$ python3 -q
>>> import numpy as np
>>> from numpy import linalg as LA
>>> np.set_printoptions(precision=1, suppress=True, linewidth=160)
>>> def rnd(a):
...     return np.round(a, 1) + 0
... 
>>> M = np.loadtxt("case4.csv", delimiter=",")
>>> rnd(M)
array([[ 1. ,  0.1, -0.1, -0.1],
       [ 0.1,  0.8,  0.4,  0.4],
       [-0.1,  0.4,  0.1, -0.9],
       [-0.1,  0.4, -0.9,  0.1]])
>>> print(rnd(LA.det(M.T)))
-1.0
>>> np.einsum("ii->", M)
np.float64(2.0)
>>> other = M / LA.norm(M, axis=1, keepdims=True)
>>> cov = other @ other.T
>>> (np.abs(cov) > 0.9).astype(int)
array([[1, 0, 0, 0],
       [0, 1, 0, 0],
       [0, 0, 1, 0],
       [0, 0, 0, 1]])
>>> print(rnd(LA.norm(other, axis=1)))
[1. 1. 1. 1.]
>>> print(LA.matrix_rank(M))
4
>>> np.count_nonzero(M)
np.int64(16)
>>> rnd(LA.norm(M))
np.float64(2.0)
>>> rnd(M - M[0])
array([[ 0. ,  0. ,  0. ,  0. ],
       [-0.9,  0.8,  0.5,  0.5],
       [-1.1,  0.3,  0.2, -0.8],
       [-1.1,  0.3, -0.8,  0.2]])
>>> rnd(np.abs(M).max())
np.float64(1.0)
>>> rnd(LA.svd(M, compute_uv=False))
array([1., 1., 1., 1.])
>>> np.unravel_index(np.abs(M).argmax(), M.shape)
(np.int64(0), np.int64(0))
>>> w, evecs = LA.eigh(M)
>>> x = np.array([0, 1, 1, 0])
>>> rnd(x @ M @ x)
np.float64(1.7)
>>> rnd(x @ M @ x / (x @ x)), rnd(w[0]), rnd(w[-1])
(np.float64(0.9), np.float64(-1.0), np.float64(1.0))
>>> print(rnd(np.abs(M).sum(axis=1).max()), rnd(np.abs(w).max()))
1.7 1.0
>>> rnd(evecs * np.maximum(w, 0) @ evecs.T)
array([[ 1. ,  0. , -0.1, -0.1],
       [ 0. ,  0.9,  0.2,  0.2],
       [-0.1,  0.2,  0.5, -0.5],
       [-0.1,  0.2, -0.5,  0.5]])
>>> X = np.load("layer19.npy")
>>> X
array([[ 0,  0, -2],
       [ 0,  0,  2],
       [ 2, -2,  0]])
>>> # skew, so no eigenvalue has a real part
>>> f = np.array([-1, -1, -3])
>>> np.polyval(f, X[0])
array([-3, -3, -5])
>>> print(np.convolve(X[0], f))
[0 0 2 2 6]
>>> np.correlate(X[0], X[2], "full")
array([ 0,  0,  0,  4, -4])
>>> U, sigma, vt = LA.svd(X)
>>> evecs = vt[:(sigma > 1e-8).sum()]
>>> rng = np.random.default_rng(6)
>>> x = X[1] + -1 * X[0] + rng.integers(2) * np.eye(3)[1]
>>> x
array([0., 0., 4.])
>>> LA.matrix_rank(np.vstack([X, x]))
np.int64(2)
>>> np.allclose(evecs.T @ evecs @ x, x)
True
>>> print(rnd(np.diag(evecs.T @ evecs)))
[0.5 0.5 1. ]
>>> w1 = np.array([[1, 0, 1, 2], [2, 0, 1, 0], [0, 1, 1, 0]])
>>> beta = np.array([-8, -1, 7, 0])
>>> hid = np.maximum(X @ w1 + beta, 0)
>>> rnd((hid > 0).mean(axis=0))
array([0. , 0.3, 1. , 0.3])
>>> print(hid)
[[0 0 5 0]
 [0 1 9 0]
 [0 0 7 4]]
>>> (hid > 0).astype(int)
array([[0, 0, 1, 0],
       [0, 1, 1, 0],
       [0, 0, 1, 1]])
>>> C = np.array([[6, 8], [5, -2], [6, -7], [-6, -1]])
>>> (hid @ C).round(6).argmax(axis=1)
array([0, 0, 0])
>>> hid @ C
array([[ 30, -35],
       [ 59, -65],
       [ 18, -53]])
>>> f = np.array([2, 1, 2])
>>> print(np.cross(hid[0, :3], hid[2, :3]))
[0 0 0]
>>> print(np.convolve(hid[0], f))
[ 0  0 10  5 10  0]
>>> A = np.load("block14.npy")
>>> print(A)
[[  2.1  -3.6   1.2]
 [ 37.6   6.3   8.4]
 [-21.4   4.    0.5]
 [  4.9  16.8   3.9]
 [-22.1   8.1   1.4]
 [ 41.9 -14.6  -2. ]
 [ 33.9 -23.9   3.3]
 [ -2.1   9.9  -2.8]
 [-16.6   7.7  -5.6]
 [ -8.9  -2.4   5.4]
 [ 27.5  -1.9  -1. ]
 [ 15.2 -12.5  -3.9]
 [ 29.6   0.1   3.2]
 [ 24.7 -11.1   1. ]
 [ 15.3  -6.4  -0.2]
 [-25.5   6.1   3.9]
 [ -4.4  15.7   2.5]
 [-11.5   5.7   5.3]]
>>> x = np.array([3, 0, 1])
>>> y = A @ x
>>> beta, lr = np.zeros(3), 1 / LA.norm(A, 2) ** 2
>>> for i in range(40):
...     beta -= lr * A.T @ (A @ beta - y)
...     if i % 10 == 0: print(i, round(LA.norm(A @ beta - y), 1))
... 
0 34.0
10 11.8
20 7.4
30 5.8
>>> rnd(beta)
array([3. , 0.1, 0.7])
>>> C = A[[6, 12]].astype(float)
>>> for _ in range(4):
...     z = LA.norm(A[:, None] - C, axis=-1).argmin(axis=1)
...     C = np.array([A[z == j].mean(axis=0) for j in range(2)])
... 
>>> z
array([1, 0, 1, 1, 1, 0, 0, 1, 1, 1, 0, 0, 0, 0, 0, 1, 1, 1])
>>> print(np.bincount(z))
[ 8 10]
>>> rnd(C[1] - C[0])
array([-38.8,  14.8,   0.5])
>>> rnd(C)
array([[ 28.2,  -8. ,   1.1],
       [-10.6,   6.8,   1.6]])
>>> np.abs(C[1] - C[0]).argmax()
np.int64(0)
>>> rnd(LA.norm(M, axis=0))
array([1., 1., 1., 1.])
>>> rnd(LA.pinv(M))
array([[ 1. ,  0.1, -0.1, -0.1],
       [ 0.1,  0.8,  0.4,  0.4],
       [-0.1,  0.4,  0.1, -0.9],
       [-0.1,  0.4, -0.9,  0.1]])
>>> print(rnd(LA.svd(M, compute_uv=False)))
[1. 1. 1. 1.]
>>> print(rnd(M.T @ M))
[[1. 0. 0. 0.]
 [0. 1. 0. 0.]
 [0. 0. 1. 0.]
 [0. 0. 0. 1.]]
>>> rnd(M[:, 0] @ M[:, 1])
np.float64(0.0)
>>> print(rnd(M @ M.T))
[[1. 0. 0. 0.]
 [0. 1. 0. 0.]
 [0. 0. 1. 0.]
 [0. 0. 0. 1.]]
>>> K = np.array([[0.3, 7.0, 9.0, 3.0],
...     [2.0, 5.3, 2.0, 3.0],
...     [8.0, 2.0, 3.3, 2.0],
...     [0.0, 7.0, 9.0, 3.3]])
>>> K
array([[0.3, 7. , 9. , 3. ],
       [2. , 5.3, 2. , 3. ],
       [8. , 2. , 3.3, 2. ],
       [0. , 7. , 9. , 3.3]])
>>> x = np.array([0, 2, 0, 3])
>>> y = K @ x
>>> beta, lr = np.zeros(4), 1 / LA.norm(K, 2) ** 2
>>> for i in range(25):
...     beta -= lr * K.T @ (K @ beta - y)
...     if i % 5 == 0: print(i, round(LA.norm(K @ beta - y), 1))
... 
0 7.3
5 6.3
10 5.4
15 4.7
20 4.0
>>> rnd(LA.cond(K))
np.float64(86.8)
>>> other = K / LA.norm(K, axis=1, keepdims=True)
>>> cov = other @ other.T
>>> rnd(np.degrees(np.arccos(np.clip(cov[1, 3], -1, 1))))
np.float64(35.4)
>>> assert K == K.T
Traceback (most recent call last):
  File "<python-input-82>", line 1, in <module>
    assert K == K.T
           ^^^^^^^^
ValueError: The truth value of an array with more than one element is ambiguous. Use a.any() or a.all()
>>> rnd(np.abs(LA.eigvals(K)).max())
np.float64(15.9)
>>> np.allclose(K @ K.T, K.T @ K)
False
>>> (K - K.T) / 2
array([[ 0. ,  2.5,  0.5,  1.5],
       [-2.5,  0. ,  0. , -2. ],
       [-0.5,  0. ,  0. , -3.5],
       [-1.5,  2. ,  3.5,  0. ]])
>>> rnd(np.sort(np.abs(LA.eigvals(K))))
array([ 0.3,  2.9,  6.9, 15.9])
>>> (K + K.T) / 2
array([[0.3, 4.5, 8.5, 1.5],
       [4.5, 5.3, 2. , 5. ],
       [8.5, 2. , 3.3, 5.5],
       [1.5, 5. , 5.5, 3.3]])
>>> z = rng.permutation(4)
>>> z
array([2, 3, 0, 1])
>>> other = K[z][:, z]
>>> np.allclose(other, K)
False
>>> print(np.trace(other))
12.2
>>> other
array([[3.3, 2. , 8. , 2. ],
       [9. , 3.3, 0. , 7. ],
       [9. , 3. , 0.3, 7. ],
       [2. , 3. , 2. , 5.3]])
>>> rnd(np.sort(np.abs(LA.eigvals(other))))
array([ 0.3,  2.9,  6.9, 15.9])
>>> E = np.load("w.npy")
>>> E
array([[0, 0, 1],
       [1, 0, 0],
       [0, 1, 0]])
>>> # keeps lengths
>>> f = np.array([-6, -5, 0])
>>> np.correlate(E[1], E[2], "full")
array([0, 1, 0, 0, 0])
>>> np.convolve(E[1], f)
array([-6, -5,  0,  0,  0])
>>> other = np.array([[0, 1], [3, 1]])
>>> C = np.kron(other, E)
>>> C.shape
(6, 6)
>>> rnd(LA.norm(C, 2)), rnd(LA.norm(other, 2) * LA.norm(E, 2))
(np.float64(3.2), np.float64(3.2))
>>> C
array([[0, 0, 0, 0, 0, 1],
       [0, 0, 0, 1, 0, 0],
       [0, 0, 0, 0, 1, 0],
       [0, 0, 3, 0, 0, 1],
       [3, 0, 0, 1, 0, 0],
       [0, 3, 0, 0, 1, 0]])
>>> other = np.array([[3, 0], [3, 2]])
>>> C = np.array([[0, 2], [1, -2]])
>>> feats = np.kron(other, C)
>>> feats
array([[ 0,  6,  0,  0],
       [ 3, -6,  0,  0],
       [ 0,  6,  0,  4],
       [ 3, -6,  2, -4]])
>>> feats.sum(axis=0)
array([6, 0, 2, 0])
>>> np.diff(feats, axis=0)
array([[  3, -12,   0,   0],
       [ -3,  12,   0,   4],
       [  3, -12,   2,  -8]])
>>> np.count_nonzero(feats)
np.int64(9)
>>> LA.matrix_rank(feats)
np.int64(4)
>>> feats - feats[0]
array([[  0,   0,   0,   0],
       [  3, -12,   0,   0],
       [  0,   0,   0,   4],
       [  3, -12,   2,  -4]])
>>> x = np.array([-3, 2, -2, 2])
>>> y = feats @ x
>>> y
array([ 12, -21,  20, -33])
>>> rnd(LA.solve(feats, y))
array([-3.,  2., -2.,  2.])
>>> print(rnd(LA.solve(feats, 4 * y)))
[-12.   8.  -8.   8.]
>>> x = np.array([8, 5, 2, 2])
>>> feats @ x
array([ 30,  -6,  38, -10])
>>> (feats @ x).argmax()
np.int64(2)
>>> LA.norm(feats @ x) <= LA.norm(feats, 2) * LA.norm(x) + 1e-9
np.True_
>>> feats @ np.ones(4)
array([ 6., -3., 10., -5.])
>>> (feats * x).sum(axis=1)
array([ 30,  -6,  38, -10])
>>> other = feats ** -1
Traceback (most recent call last):
  File "<python-input-126>", line 1, in <module>
    other = feats ** -1
            ~~~~~~^^~~~
ValueError: Integers to negative integer powers are not allowed.
>>> other = LA.inv(feats)
>>> rnd(LA.det(feats) * other)
array([[ 48.,  48.,   0.,   0.],
       [ 24.,   0.,   0.,   0.],
       [-72., -72.,  72.,  72.],
       [-36.,   0.,  36.,   0.]])
>>> rnd(other)
array([[ 0.3,  0.3,  0. ,  0. ],
       [ 0.2,  0. ,  0. ,  0. ],
       [-0.5, -0.5,  0.5,  0.5],
       [-0.2,  0. ,  0.2,  0. ]])
>>> print(rnd(LA.slogdet(feats)[0]))
1.0
>>> m1 = np.load("data.npy")
>>> print(m1)
[[ 3 -1 -3  1]
 [-1  3 -1 -3]
 [-3 -1  3 -1]
 [ 1 -3 -1  3]]
>>> w, evecs = LA.eig(m1)
>>> rnd(np.sort(LA.eigvals(LA.inv(m1))))
array([-0.9,  0.1,  0.2,  1.3])
>>> rnd(m1 @ evecs[:, 0] - w[0] * evecs[:, 0])
array([0., 0., 0., 0.])
>>> z = rng.permutation(4)
>>> z
array([3, 2, 1, 0])
>>> other = M[z][:, z]
>>> rnd(np.sort(np.abs(LA.eigvals(other))))
array([1., 1., 1., 1.])
>>> rnd(np.diag(other))
array([0.1, 0.1, 0.8, 1. ])
>>> np.allclose(other, M)
False
>>> F = np.load("x.npy")
>>> print(rnd(F))
[[ 1.8 -3.5  3. ]
 [-1.7  3.7 -2.9]
 [ 2.7 -0.7  4.1]
 [ 2.7 -0.4  4.2]
 [-2.5  1.8 -3.9]
 [-1.   4.5 -1.9]
 [-2.4  2.3 -3.8]
 [ 2.5 -2.   3.9]
 [ 2.4 -2.   3.9]
 [-2.3 -3.1 -3.2]
 [-2.2 -3.2 -3.1]
 [ 2.2  3.4  3. ]
 [-1.6 -4.3 -2. ]]
>>> LA.cond(F) > 100
np.True_
>>> LA.matrix_rank(F, rtol=0.1)
np.int64(2)
>>> cov = np.cov(F, rowvar=False)
>>> np.argwhere(np.triu(np.abs(np.corrcoef(F.T)) > 0.8, 1))
array([[0, 2]])
>>> cov.shape
(3, 3)
>>> rnd(LA.eigvalsh(cov)[::-1])
array([18.2,  8.8,  0. ])
